$ ipython --no-banner

In [1]: import numpy as np

In [2]: from numpy import linalg as LA

In [3]: np.set_printoptions(suppress=True, linewidth=140)

In [4]: feats = np.array([[1.4, 0.7, -1.9],
   ...:     [0.5, 0.0, -0.4],
   ...:     [-0.6, -0.2, 1.7],
   ...:     [-0.7, -0.1, -0.8]])

In [5]: feats[:, 0] *= 3

In [6]: feats.round(3)
Out[6]: 
array([[ 4.2,  0.7, -1.9],
       [ 1.5,  0. , -0.4],
       [-1.8, -0.2,  1.7],
       [-2.1, -0.1, -0.8]])

In [7]: Uu, s, vt = LA.svd(feats, full_matrices=False)

In [8]: (s > 1e-8).sum()
Out[8]: np.int64(3)

In [9]: s.round(3)
Out[9]: array([5.665, 1.796, 0.253])

In [10]: np.round(s / s[0], 3)
Out[10]: array([1.   , 0.317, 0.045])

In [11]: O, Rm = LA.qr(feats)

In [12]: print(np.allclose(Rm.T @ Rm, feats.T @ feats))
True

In [13]: Rm.round(3)
Out[13]: 
array([[-5.248, -0.669,  1.898],
       [ 0.   ,  0.304, -1.053],
       [ 0.   ,  0.   , -1.609]])

In [14]: O.round(3)
Out[14]: 
array([[-0.8  ,  0.541, -0.117],
       [-0.286, -0.628,  0.323],
       [ 0.343,  0.097, -0.715],
       [ 0.4  ,  0.551,  0.609]])

In [15]: print(np.round(O @ Rm, 3) + 0)
[[ 4.2  0.7 -1.9]
 [ 1.5  0.  -0.4]
 [-1.8 -0.2  1.7]
 [-2.1 -0.1 -0.8]]

In [16]: np.trace(O @ O.T)
Out[16]: np.float64(3.0)

In [17]: m1 = np.load("layer0.npy")

In [18]: m1
Out[18]: 
array([[0, 0, 1],
       [0, 0, 0],
       [1, 0, 0]])

In [19]: # symmetric, so the eigenvalues are real

In [20]: print(np.round(np.sort(LA.eigvals(m1).real), 3))
[-1.  0.  1.]

In [21]: (m1 != 0).astype(int)
Out[21]: 
array([[0, 0, 1],
       [0, 0, 0],
       [1, 0, 0]])

In [22]: np.flatnonzero(LA.matrix_power((m1 != 0) + (m1.T != 0) + np.eye(3), 3)[1])
Out[22]: array([1])

In [23]: round(float(LA.det(m1)), 3)
Out[23]: 0.0

In [24]: (LA.matrix_power((m1 != 0) + (m1.T != 0) + np.eye(3), 3) > 0).astype(int)
Out[24]: 
array([[1, 0, 1],
       [0, 1, 0],
       [1, 0, 1]])

In [25]: rng = np.random.default_rng(84)

In [26]: idx = rng.permutation(3)

In [27]: print(idx)
[0 1 2]

In [28]: A2 = m1[idx][:, idx]

In [29]: print(round(float(LA.det(A2)), 3), round(LA.det(m1[idx]), 3))
0.0 0.0

In [30]: np.allclose(A2, m1)
Out[30]: True

In [31]: np.diag(A2)
Out[31]: array([0, 0, 0])

In [32]: np.round(np.sort(np.abs(LA.eigvals(A2))), 3)
Out[32]: array([0., 1., 1.])

In [33]: LA.matrix_rank(m1, rtol=0.1)
Out[33]: np.int64(2)

In [34]: np.argsort(-LA.norm(m1, axis=0).round(6), kind="stable")[:3]
Out[34]: array([0, 2, 1])

In [35]: O, _ = LA.qr(np.array([[0.4, -2.7, 0.0], [-1.4, 0.1, -1.6], [1.9, -0.2, -0.4]]))

In [36]: V, _ = LA.qr(np.array([[1.7, -0.1, 0.2, 1.4],
    ...:     [0.8, -0.3, -1.3, -0.4],
    ...:     [-0.3, -0.5, 1.1, 1.7],
    ...:     [2.8, 0.4, -0.5, 0.0]]))

In [37]: s = 10 * 0.5 ** np.arange(3)

In [38]: K = O[:, :3] * s @ V[:3]

In [39]: K.round(3)
Out[39]: 
array([[ 2.001,  3.254, -3.458,  0.734],
       [-2.628, -3.132, -3.145, -3.455],
       [ 3.969,  1.303,  2.01 ,  6.642]])

In [40]: np.count_nonzero(K)
Out[40]: np.int64(12)

In [41]: np.round(K.sum(axis=0), 3)
Out[41]: array([ 3.342,  1.424, -4.593,  3.922])

In [42]: np.round(np.diff(K, axis=0), 3)
Out[42]: 
array([[-4.629, -6.387,  0.313, -4.189],
       [ 6.597,  4.435,  5.155, 10.098]])

In [43]: np.round(K - K[0], 3)
Out[43]: 
array([[ 0.   ,  0.   ,  0.   ,  0.   ],
       [-4.629, -6.387,  0.313, -4.189],
       [ 1.968, -1.952,  5.468,  5.908]])

In [44]: LA.matrix_rank(K)
Out[44]: np.int64(3)

In [45]: np.round(K.mean(axis=0), 3)
Out[45]: array([ 1.114,  0.475, -1.531,  1.307])

In [46]: np.round(K.sum(axis=1), 3)
Out[46]: array([  2.531, -12.361,  13.924])

In [47]: print(round(float(np.abs(K).max()), 3))
6.642

In [48]: J = -1 * np.eye(4) + np.eye(4, k=1)

In [49]: J
Out[49]: 
array([[-1.,  1.,  0.,  0.],
       [ 0., -1.,  1.,  0.],
       [ 0.,  0., -1.,  1.],
       [ 0.,  0.,  0., -1.]])

In [50]: # triangular

In [51]: vec = np.array([0, 1, 0, 1])

In [52]: a = np.maximum(J @ vec, 0)

In [53]: np.round(np.tanh(J @ vec), 3)
Out[53]: array([ 0.762, -0.762,  0.762, -0.762])

In [54]: np.flatnonzero(a > 1e-9)
Out[54]: array([0, 2])

In [55]: np.round(LA.eigvals(J), 3)
Out[55]: array([-1., -1., -1., -1.])

In [56]: np.einsum("ii->", J)
Out[56]: np.float64(-4.0)

In [57]: round(LA.det(J.T), 3)
Out[57]: np.float64(1.0)

In [58]: round(float(LA.eigvals(J).sum().real), 3)
Out[58]: -4.0

In [59]: np.poly(J)
Out[59]: array([1., 4., 6., 4., 1.])

In [60]: J @ J
Out[60]: 
array([[ 1., -2.,  1.,  0.],
       [ 0.,  1., -2.,  1.],
       [ 0.,  0.,  1., -2.],
       [ 0.,  0.,  0.,  1.]])

In [61]: np.round(np.sort(LA.eigvals(J)), 3)
Out[61]: array([-1., -1., -1., -1.])

In [62]: print([int(LA.matrix_rank(LA.matrix_power(J, p))) for p in range(1, 5)])
[4, 4, 4, 4]

In [63]: LA.matrix_rank(J - J[0, 0] * np.eye(4))
Out[63]: np.int64(3)

In [64]: idx = rng.permutation(4)

In [65]: idx
Out[65]: array([0, 3, 2, 1])

In [66]: A2 = J[idx][:, idx]

In [67]: round(float(LA.det(A2)), 3), round(LA.det(J[idx]), 3)
Out[67]: (1.0, np.float64(-1.0))

In [68]: np.allclose(A2, J)
Out[68]: False

In [69]: A2
Out[69]: 
array([[-1.,  0.,  0.,  1.],
       [ 0., -1.,  0.,  0.],
       [ 0.,  1., -1.,  0.],
       [ 0.,  0.,  1., -1.]])

In [70]: O, Rm = LA.qr(J)

In [71]: print(np.trace(O @ O.T))
4.0

In [72]: np.allclose(Rm.T @ Rm, J.T @ J)
Out[72]: True

In [73]: print(O)
[[ 1.  0.  0.  0.]
 [-0.  1.  0.  0.]
 [-0. -0.  1.  0.]
 [-0. -0. -0.  1.]]

In [74]: X = np.loadtxt("data.csv", delimiter=",")

In [75]: X.round(3)
Out[75]: 
array([[ 0.866,  0.5  ,  0.   ],
       [-0.5  ,  0.866,  0.   ],
       [ 0.   ,  0.   ,  1.   ]])

In [76]: # 2 blocks once reordered

In [77]: ev, V = LA.eigh(m1)

In [78]: vec = np.array([-5, -3, -1])

In [79]: print(np.round(V * np.maximum(ev, 0) @ V.T, 3))
[[0.5 0.  0.5]
 [0.  0.  0. ]
 [0.5 0.  0.5]]

In [80]: vec @ m1 @ vec
Out[80]: np.int64(10)

In [81]: np.round(V * np.abs(ev) @ V.T, 3) + 0
Out[81]: 
array([[1., 0., 0.],
       [0., 0., 0.],
       [0., 0., 1.]])

In [82]: (np.sign(V[:, -1].round(6)) == np.sign(V[0, -1].round(6))).astype(int)
Out[82]: array([1, 0, 1])

In [83]: round(float(vec @ m1 @ vec / (vec @ vec)), 3), ev[0], ev[-1]
Out[83]: (0.286, np.float64(-1.0), np.float64(1.0))

In [84]: vec = np.array([2, -2, -5])

In [85]: np.round((X * vec).sum(axis=1), 3)
Out[85]: array([ 0.732, -2.732, -5.   ])

In [86]: X @ np.eye(3)[2]
Out[86]: array([0., 0., 1.])

In [87]: print(np.sign((X @ vec).round(6)))
[ 1. -1. -1.]

In [88]: (X @ vec).argmax()
Out[88]: np.int64(0)

In [89]: round(float(LA.det(X[::-1])), 3)
Out[89]: -1.0

In [90]: np.round(LA.det(X.T), 3)
Out[90]: np.float64(1.0)

In [91]: round(float(np.einsum("ij,ji->", X, X)), 3)
Out[91]: 2.0

In [92]: np.round(np.kron(np.eye(2, dtype=int), X), 3)
Out[92]: 
array([[ 0.866,  0.5  ,  0.   ,  0.   ,  0.   ,  0.   ],
       [-0.5  ,  0.866,  0.   , -0.   ,  0.   ,  0.   ],
       [ 0.   ,  0.   ,  1.   ,  0.   ,  0.   ,  0.   ],
       [ 0.   ,  0.   ,  0.   ,  0.866,  0.5  ,  0.   ],
       [-0.   ,  0.   ,  0.   , -0.5  ,  0.866,  0.   ],
       [ 0.   ,  0.   ,  0.   ,  0.   ,  0.   ,  1.   ]])

In [93]: print(np.round(LA.eigvals(X).sum().real, 3))
2.732

In [94]: W0 = np.loadtxt("mat.csv", delimiter=",")

In [95]: W0
Out[95]: 
array([[ 2.5,  1.7, -0.3],
       [ 1.5,  0.5,  0.1],
       [ 0.1, -0.9,  2.1],
       [-1.8, -0.2, -1.2],
       [ 0.1,  0. ,  1.1],
       [-0.7,  0.9,  1. ],
       [ 0.5,  1.5, -0.7],
       [ 0.8, -0.5,  2.4],
       [ 0.3,  0.8, -2. ],
       [-0.6,  1.3, -0.1],
       [-0.5, -0.5, -1. ],
       [-1.2,  0.9,  0. ],
       [-0.4,  0.5, -1.2],
       [-0.5,  1.6, -0.7],
       [ 1.4,  0.3, -0.1],
       [ 1. , -0.1, -2.7],
       [ 0.9, -0.3,  0.2],
       [-0.7, -0.8, -1.1],
       [-1.6,  0.1,  0.7],
       [ 0.2,  0.2, -0.1],
       [-2.1, -0.8,  0.6],
       [-1.4, -2.3, -1.3],
       [ 1.3, -1.1, -1.7],
       [ 0.3, -0.8, -0.7],
       [12. , -1. ,  5. ],
       [ 0.7,  2.4, -0.8],
       [-1.1, -0.1,  0.5]])

In [96]: idx = W0[:, 1] > np.median(W0[:, 1])

In [97]: r0 = W0[idx].mean(axis=0) - W0[~idx].mean(axis=0)

In [98]: r0.round(3)
Out[98]: array([-0.474,  1.648, -0.48 ])

In [99]: ang = np.radians(36)

In [100]: Rm = np.eye(3)

In [101]: Rm[2, 2] = Rm[1, 1] = np.cos(ang)

In [102]: Rm[2, 1], Rm[1, 2] = -np.sin(ang), np.sin(ang)

In [103]: Rm.round(3)
Out[103]: 
array([[ 1.   ,  0.   ,  0.   ],
       [ 0.   ,  0.809,  0.588],
       [ 0.   , -0.588,  0.809]])

In [104]: A2 = W0 @ Rm.T

In [105]: np.round(np.abs(A2 - W0).max(axis=0), 3)
Out[105]: array([0.  , 3.13, 1.6 ])
